$ ipython --no-banner

In [1]: import numpy as np

In [2]: import numpy.linalg as la

In [3]: np.set_printoptions(precision=1, suppress=True, linewidth=120, sign=" ")

In [4]: F = np.array([[-7, -6, 0, 0], [1, 6, 0, 0], [0, 0, -7, -6], [0, 0, 1, 6]])

In [5]: ev, vecs = la.eig(F)

In [6]: np.sort(la.eigvals(F @ F))
Out[6]: array([ 30.5,  30.5,  42.5,  42.5])

In [7]: np.flatnonzero(la.matrix_power((F != 0) + (F.T != 0) + np.eye(4), 4)[3])
Out[7]: array([ 2,  3])

In [8]: (la.matrix_power((F != 0) + (F.T != 0) + np.eye(4), 4) > 0).astype(int)
Out[8]: 
array([[ 1,  1,  0,  0],
       [ 1,  1,  0,  0],
       [ 0,  0,  1,  1],
       [ 0,  0,  1,  1]])

In [9]: np.round(la.det(F), 1)
Out[9]: np.float64(1296.0)

In [10]: proj = np.triu(np.array([[0, 2, -2, -2], [-2, 2, 1, -2], [2, 2, 0, -2], [-1, -1, 2, 2]]), 1) + np.eye(4)

In [11]: B = proj @ F @ la.inv(proj)

In [12]: proj @ F - F @ proj
Out[12]: 
array([[  2.,  26.,   4., -26.],
       [  0.,  -2., -13.,  -4.],
       [  0.,   0.,  -2., -26.],
       [  0.,   0.,   0.,   2.]])

In [13]: round(float(la.det(B)), 1)
Out[13]: 1296.0

In [14]: np.trace(B), np.trace(F)
Out[14]: (np.float64(-2.0), np.int64(-2))

In [15]: la.matrix_rank(B)
Out[15]: np.int64(4)

In [16]: rng = np.random.default_rng(150470)

In [17]: B = F + rng.integers(-2, 3, (4, 2)) @ rng.integers(-2, 3, (2, 4))

In [18]: B
Out[18]: 
array([[-11, -10,  -2,  -4],
       [  6,   8,   1,   3],
       [  1,  -2,  -8,  -7],
       [  2,  -4,  -1,   4]])

In [19]: np.abs(B - F).sum(axis=1)
Out[19]: array([ 14,  11,   5,  10])

In [20]: np.round(la.svd(B - F, compute_uv=False), 1) + 0
Out[20]: array([ 9.8,  5.5,  0. ,  0. ])

In [21]: la.matrix_rank(B - F, tol=1e-8)
Out[21]: np.int64(2)

In [22]: B - F
Out[22]: 
array([[-4, -4, -2, -4],
       [ 5,  2,  1,  3],
       [ 1, -2, -1, -1],
       [ 2, -4, -2, -2]])

In [23]: arr = np.load("arr.npy")

In [24]: arr.round(1) + 0
Out[24]: 
array([[-2.1,  3.2,  1.1,  0.2],
       [-2.9, -2.4,  1.2,  0.4],
       [-0.7,  0.2, -2.4,  3.1],
       [ 1.5,  0. ,  2.7,  2.5]])

In [25]: np.round(arr.T @ arr, 1) + 0
Out[25]: 
array([[ 16.,   0.,   0.,   0.],
       [  0.,  16.,   0.,   0.],
       [  0.,   0.,  16.,   0.],
       [  0.,   0.,   0.,  16.]])

In [26]: la.svd(arr, compute_uv=False)
Out[26]: array([ 4.,  4.,  4.,  4.])

In [27]: np.round(arr @ arr.T, 1) + 0
Out[27]: 
array([[ 16.,   0.,   0.,   0.],
       [  0.,  16.,   0.,   0.],
       [  0.,   0.,  16.,   0.],
       [  0.,   0.,   0.,  16.]])

In [28]: x = np.array([0, -2, 3, 2])

In [29]: h = np.maximum(arr @ x, 0)

In [30]: np.maximum(arr @ (3 * x), 0)
Out[30]: array([  0. ,  28. ,   0. ,  39.7])

In [31]: np.maximum(arr @ x, 0) - np.maximum(-arr @ x, 0)
Out[31]: array([-2.9,  9.3, -1.4, 13.2])

In [32]: np.round(arr * (h > 1e-9)[:, None], 1) + 0
Out[32]: 
array([[ 0. ,  0. ,  0. ,  0. ],
       [-2.9, -2.4,  1.2,  0.4],
       [ 0. ,  0. ,  0. ,  0. ],
       [ 1.5,  0. ,  2.7,  2.5]])

In [33]: np.flatnonzero(h > 1e-9)
Out[33]: array([ 1,  3])

In [34]: np.tanh(arr @ x)
Out[34]: array([-1. ,  1. , -0.9,  1. ])
